>>> import numpy as np
>>> from numpy import linalg as LA
>>> np.set_printoptions(precision=2, suppress=True, linewidth=120, sign=" ")
>>> rng = np.random.default_rng(59289)
>>> theta = rng.uniform(0, 2 * np.pi, 38)
>>> Q, _ = LA.qr(np.array([[-2.1, -1.0], [1.2, -0.3], [0.1, -0.2], [-0.3, -0.1]]))
>>> F = 10 * np.c_[np.cos(theta), np.sin(theta)] @ Q.T
>>> print(F)
[[ 9.35 -3.31  0.13  1.24]
 [-2.14 -9.33 -2.9   0.21]
 [-5.   -8.16 -2.89 -0.17]
 [ 0.09  9.61  2.74 -0.46]
 [-7.2  -6.4  -2.64 -0.51]
 [-2.29  9.4   2.41 -0.73]
 [-7.56 -5.99 -2.57 -0.57]
 [ 1.88 -9.48 -2.48  0.68]
 [ 8.12 -5.67 -0.68  1.21]
 [ 9.26  3.12  1.95  0.91]
 [ 6.45  7.11  2.76  0.39]
 [ 9.13  3.44  2.02  0.88]
 [-4.44  8.69  1.96 -0.94]
 [-5.29  8.24  1.74 -1.01]
 [ 0.22 -9.61 -2.71  0.5 ]
 [ 6.79 -7.14 -1.25  1.13]
 [-9.71 -1.51 -1.54 -1.04]
 [ 9.79 -1.46  0.71  1.2 ]
 [ 3.86 -8.94 -2.1   0.88]
 [-9.54 -2.25 -1.73 -0.98]
 [-2.39 -9.26 -2.91  0.18]
 [-9.09  3.98  0.09 -1.24]
 [ 5.81 -7.91 -1.58  1.06]
 [ 9.8  -1.38  0.73  1.19]
 [ 7.28 -6.68 -1.06  1.16]
 [-3.91  8.92  2.09 -0.89]
 [-0.47 -9.59 -2.78  0.42]
 [-6.66 -6.93 -2.73 -0.42]
 [ 3.05 -9.21 -2.27  0.8 ]
 [ 8.02  5.4   2.46  0.65]
 [ 6.12 -7.69 -1.48  1.08]
 [ 6.31 -7.55 -1.42  1.1 ]
 [ 9.63  1.88  1.64  1.01]
 [ 9.75 -1.77  0.62  1.21]
 [ 6.58 -7.32 -1.33  1.12]
 [ 9.14  3.41  2.02  0.88]
 [-1.09 -9.52 -2.83  0.34]
 [ 1.06 -9.58 -2.6   0.59]]
>>> # null space of dimension 2
>>> dist = LA.norm(F[:, None] - F[None], axis=-1)
>>> LA.norm(F, axis=1)
array([ 10.,  10.,  10.,  10.,  10.,  10.,  10.,  10.,  10.,  10.,  10.,  10.,  10.,  10.,  10.,  10.,  10.,  10.,
        10.,  10.,  10.,  10.,  10.,  10.,  10.,  10.,  10.,  10.,  10.,  10.,  10.,  10.,  10.,  10.,  10.,  10.,
        10.,  10.])
>>> print(np.unravel_index(dist.round(6).argmax(), dist.shape))
(np.int64(18), np.int64(25))
>>> dist[34].round(6).argsort(kind="stable")[:4]
array([ 34,  15,  31,  30])
>>> m1 = np.loadtxt("case19.csv", delimiter=",")
>>> print(m1)
[[  9.  -3.   8.   3.   7.  -7.   2. -24.]
 [  2.   4.  -2.  -7.   0.   4.   2.   6.]
 [ -4.  -7.   1.   7.   9.  -9.   1.  -3.]
 [  5.   0.  -2.   3.   6.  -9.  -3.   6.]]
>>> LA.norm(m1, axis=1).argmax()
np.int64(0)
>>> round(LA.norm(m1[3], 1), 2), round(float(LA.norm(m1[3], np.inf)), 2)
(np.float64(34.0), 9.0)
>>> x0 = np.array([-2, -3, -1, 3, -1, 1, 2, -3])
>>> m1 @ (2 * x0)
array([108., -90.,  84., -76.])
>>> (m1 @ x0).argmax()
np.int64(0)
>>> (m1 * x0).sum(axis=1)
array([ 54., -45.,  42., -38.])
>>> m1 @ np.ones(8)
array([-5.,  9., -5.,  6.])
>>> print(m1 * x0)
[[-18.   9.  -8.   9.  -7.  -7.   4.  72.]
 [ -4. -12.   2. -21.  -0.   4.   4. -18.]
 [  8.  21.  -1.  21.  -9.  -9.   2.   9.]
 [-10.  -0.   2.   9.  -6.  -9.  -6. -18.]]
>>> m1 @ x0
array([ 54., -45.,  42., -38.])
>>> LA.norm(m1 @ x0) <= LA.norm(m1, 2) * LA.norm(x0) + 1e-9
np.True_
>>> m1 @ np.eye(8)[4]
array([ 7.,  0.,  9.,  6.])
>>> A2 = m1 / LA.norm(m1, axis=1, keepdims=True)
>>> C2 = A2 @ A2.T
>>> print(LA.norm(A2, axis=1))
[ 1.  1.  1.  1.]
>>> np.argwhere(np.triu(np.abs(C2) > 0.95, 1))
array([], shape=(0, 2), dtype=int64)
>>> (C2 - 2 * np.eye(4)).round(6).argmax(axis=1)
array([ 2,  3,  3,  2])
>>> round(np.degrees(np.arccos(np.clip(C2[0, 1], -1, 1))), 2)
np.float64(127.17)
>>> u, r1 = m1[3], m1[2]
>>> u @ r1
np.float64(113.0)
>>> p = (u @ r1) / (u @ u) * u
>>> np.round(LA.norm(u + r1) ** 2 + LA.norm(u - r1) ** 2, 2)
np.float64(974.0)
>>> data = np.loadtxt("arr.csv", delimiter=",")
>>> data
array([[ 1.18, -0.97,  0.03, -0.05,  1.93],
       [ 0.98, -1.13, -0.06, -0.04,  1.92],
       [ 0.85, -1.08,  0.18,  0.12,  1.81],
       [ 0.91, -0.99, -0.03, -0.06,  1.83],
       [ 0.92, -1.  , -0.06, -0.05,  2.13],
       [ 1.01, -0.98, -0.1 ,  0.07,  2.  ],
       [ 1.01, -1.09,  0.03, -0.08,  1.98],
       [ 1.04, -0.82,  0.01, -0.13,  1.86],
       [ 1.17, -1.18, -0.01,  0.03,  2.  ],
       [ 0.73, -1.06,  0.06,  0.2 ,  2.08],
       [ 1.24, -0.93,  0.07, -0.05,  2.02],
       [ 0.85, -0.99,  0.03,  0.  ,  2.09],
       [ 1.08, -0.83,  0.05, -0.01,  1.96],
       [ 0.99, -0.94,  0.07,  0.01,  1.94],
       [ 0.93, -0.94, -0.04, -0.2 ,  2.01],
       [-0.91, -3.24, -1.15, -0.09, -0.99],
       [-1.03, -2.99, -1.11,  0.01, -1.02],
       [-1.16, -2.94, -0.96, -0.01, -0.76],
       [-1.07, -3.04, -1.08, -0.1 , -1.1 ],
       [-0.96, -3.16, -0.88,  0.15, -0.99],
       [-1.04, -2.94, -1.11, -0.07, -0.87],
       [-1.  , -3.1 , -1.  , -0.13, -1.06],
       [-0.86, -3.07, -1.05, -0.09, -0.98],
       [-1.09, -2.95, -0.92,  0.21, -1.13],
       [-0.93, -2.91, -0.96, -0.11, -1.14],
       [-1.17, -3.14, -1.02,  0.02, -1.14],
       [-1.01, -2.93, -1.14,  0.05, -1.03],
       [-1.19, -2.89, -0.86, -0.02, -0.98],
       [-0.86, -3.07, -0.98,  0.04, -0.95],
       [-1.03, -3.13, -1.19,  0.15, -0.98]])
>>> U, s, Vt = LA.svd(data)
>>> s
array([ 13.6 ,   9.39,   0.68,   0.53,   0.39])
>>> A2 = U[:, :2] @ np.diag(s[:2]) @ Vt[:2]
>>> np.round(LA.norm(data - A2, 2), 2), round(s[2], 2)
(np.float64(0.68), np.float64(0.68))
>>> LA.matrix_rank(data, rtol=0.05)
np.int64(3)
>>> basis = data[[28, 16]].astype(float)
>>> for _ in range(4):
...     labels = LA.norm(data[:, None] - basis, axis=-1).argmin(axis=1)
...     basis = np.array([data[labels == j].mean(axis=0) for j in range(2)])
... 
>>> labels
array([ 0,  0,  0,  0,  0,  0,  0,  0,  0,  0,  0,  0,  0,  0,  0,  1,  1,  1,  1,  1,  1,  1,  1,  1,  1,  1,  1,  1,
        1,  1])
>>> np.bincount(labels)
array([ 15,  15])
